>>> import numpy as np
>>> np.set_printoptions(precision=1, suppress=True, linewidth=100, floatmode="fixed")
>>> def tidy(a):
...     return np.round(a, 1) + 0
... 
>>> A = np.load("case6.npy")
>>> tidy(A)
array([[-0.8,  0.6,  0.1],
       [-0.2, -0.1, -0.9],
       [ 0.4,  0.4, -0.4],
       [ 0.4,  0.7,  0.1]])
>>> # keeps lengths
>>> M2 = np.array([[-2, 1, 2], [0, 2, -2], [-2, 2, -2]])
>>> tidy(A @ M2)
array([[ 1.4,  0.6, -2.9],
       [ 2.2, -2.2,  1.5],
       [ 0.1,  0.4,  0.8],
       [-1.0,  1.9, -0.7]])
>>> np.linalg.matrix_rank(np.vstack([A, M2.T]))
np.int64(3)
>>> tidy(np.einsum("ij,ij->i", A, A))
array([1.0, 0.8, 0.6, 0.6])
>>> tidy(np.linalg.norm(A[2] - A[3]))
np.float64(0.6)
>>> np.linalg.norm(A, axis=1).argmax()
np.int64(0)
>>> tidy(np.linalg.norm(A) ** 2 / np.linalg.norm(A, 2) ** 2)
np.float64(3.0)
>>> tidy(A[2] @ A[3])
np.float64(0.4)
>>> tidy(np.linalg.norm(A, axis=1))
array([1.0, 0.9, 0.7, 0.8])
>>> M2 = np.array([[2, 3], [0, 2]])
>>> basis = np.kron(M2, A)
>>> tidy(np.linalg.norm(basis, 2)), tidy(np.linalg.norm(M2, 2) * np.linalg.norm(A, 2))
(np.float64(4.0), np.float64(4.0))
>>> basis.shape
(8, 6)
>>> M2 = A / np.linalg.norm(A, axis=1, keepdims=True)
>>> C2 = M2 @ M2.T
>>> (C2 - 2 * np.eye(4)).round(6).argmax(axis=1)
array([3, 2, 3, 2])
>>> np.argwhere(np.triu(np.abs(C2) > 0.95, 1))
array([], shape=(0, 2), dtype=int64)
>>> tidy(C2)
array([[ 1.0,  0.1, -0.1,  0.1],
       [ 0.1,  1.0,  0.4, -0.3],
       [-0.1,  0.4,  1.0,  0.7],
       [ 0.1, -0.3,  0.7,  1.0]])
>>> tidy(np.linalg.norm(M2, axis=1))
array([1.0, 1.0, 1.0, 1.0])
>>> tidy(np.linalg.eigvals(C2).sum().real)
np.float64(4.0)
>>> tidy(np.linalg.eigvals(C2))
array([0.0, 1.0, 1.3, 1.7])
>>> tidy(np.poly(C2))
array([ 1.0, -4.0,  5.2, -2.2,  0.0])
>>> np.einsum("ii->", C2)
np.float64(4.0)
>>> tidy(np.kron(np.eye(2, dtype=int), C2))
array([[ 1.0,  0.1, -0.1,  0.1,  0.0,  0.0,  0.0,  0.0],
       [ 0.1,  1.0,  0.4, -0.3,  0.0,  0.0,  0.0,  0.0],
       [-0.1,  0.4,  1.0,  0.7,  0.0,  0.0,  0.0,  0.0],
       [ 0.1, -0.3,  0.7,  1.0,  0.0,  0.0,  0.0,  0.0],
       [ 0.0,  0.0,  0.0,  0.0,  1.0,  0.1, -0.1,  0.1],
       [ 0.0,  0.0,  0.0,  0.0,  0.1,  1.0,  0.4, -0.3],
       [ 0.0,  0.0,  0.0,  0.0, -0.1,  0.4,  1.0,  0.7],
       [ 0.0,  0.0,  0.0,  0.0,  0.1, -0.3,  0.7,  1.0]])
>>> tidy(np.linalg.det(2 * C2)), tidy(np.linalg.det(C2))
(np.float64(0.0), np.float64(0.0))
>>> M2 = np.array([[1, 1, 2], [0, 2, 2], [1, 0, 2]])
>>> W0 = np.triu(M2)
>>> W0
array([[1, 1, 2],
       [0, 2, 2],
       [0, 0, 2]])
>>> hat = np.triu(np.array([[2, 2, 1], [3, 0, 2], [1, 2, 3]]), 1) + np.eye(3)
>>> M2 = hat @ W0 @ np.linalg.inv(hat)
>>> np.trace(M2), np.trace(W0)
(np.float64(5.0), np.int64(5))
>>> M2
array([[1.0, 3.0, 1.0],
       [0.0, 2.0, 2.0],
       [0.0, 0.0, 2.0]])
>>> hat @ W0 - W0 @ hat
array([[0.0, 2.0, 3.0],
       [0.0, 0.0, 0.0],
       [0.0, 0.0, 0.0]])
>>> vec = np.array([0, 0, 0])
>>> target = W0 @ vec
>>> target
array([0, 0, 0])
>>> tidy(np.linalg.solve(W0.T, W0[2]))
array([0.0, 0.0, 1.0])
>>> tidy(np.linalg.solve(W0, target))
array([0.0, 0.0, 0.0])
>>> W0[0] @ W0[2]
np.int64(4)
>>> np.linalg.norm(W0, axis=1).argmax()
np.int64(1)
>>> tidy(np.linalg.norm(W0) ** 2 / np.linalg.norm(W0, 2) ** 2)
np.float64(1.1)
>>> tidy(np.linalg.norm(W0[0] - W0[2]))
np.float64(1.4)
>>> tidy(np.linalg.norm(W0, 1)), tidy(np.linalg.norm(W0, np.inf))
(np.float64(6.0), np.float64(4.0))
>>> tidy(np.linalg.norm(W0, "nuc"))
np.float64(6.0)
>>> M2 = W0 ** -1
Traceback (most recent call last):
  File "<python-input-50>", line 1, in <module>
    M2 = W0 ** -1
         ~~~^^~~~
ValueError: Integers to negative integer powers are not allowed.
>>> M2 = np.linalg.inv(W0)
>>> tidy(np.linalg.det(W0) * np.linalg.det(M2))
np.float64(1.0)
>>> tidy(np.linalg.inv(M2))
array([[1.0, 1.0, 2.0],
       [0.0, 2.0, 2.0],
       [0.0, 0.0, 2.0]])
>>> Q, R = np.linalg.qr(W0)
>>> Q @ R
array([[1.0, 1.0, 2.0],
       [0.0, 2.0, 2.0],
       [0.0, 0.0, 2.0]])
>>> Q.shape, R.shape
((3, 3), (3, 3))
>>> np.abs(np.diag(R))
array([1.0, 2.0, 2.0])
>>> R
array([[1.0, 1.0, 2.0],
       [0.0, 2.0, 2.0],
       [0.0, 0.0, 2.0]])
>>> np.trace(Q @ Q.T)
np.float64(3.0)
>>> np.allclose(R.T @ R, W0.T @ W0)
True
>>> J = np.load("x.npy")
>>> tidy(J)
array([[0.1, 0.3, 0.0],
       [0.3, 0.9, 0.1],
       [0.0, 0.1, 0.0]])
>>> # column 1 dominates
>>> np.linalg.matrix_rank(J, rtol=0.1)
np.int64(1)
>>> [round(float(x), 1) for x in np.linalg.svd(J, compute_uv=False)[:3]]
[1.0, 0.0, 0.0]
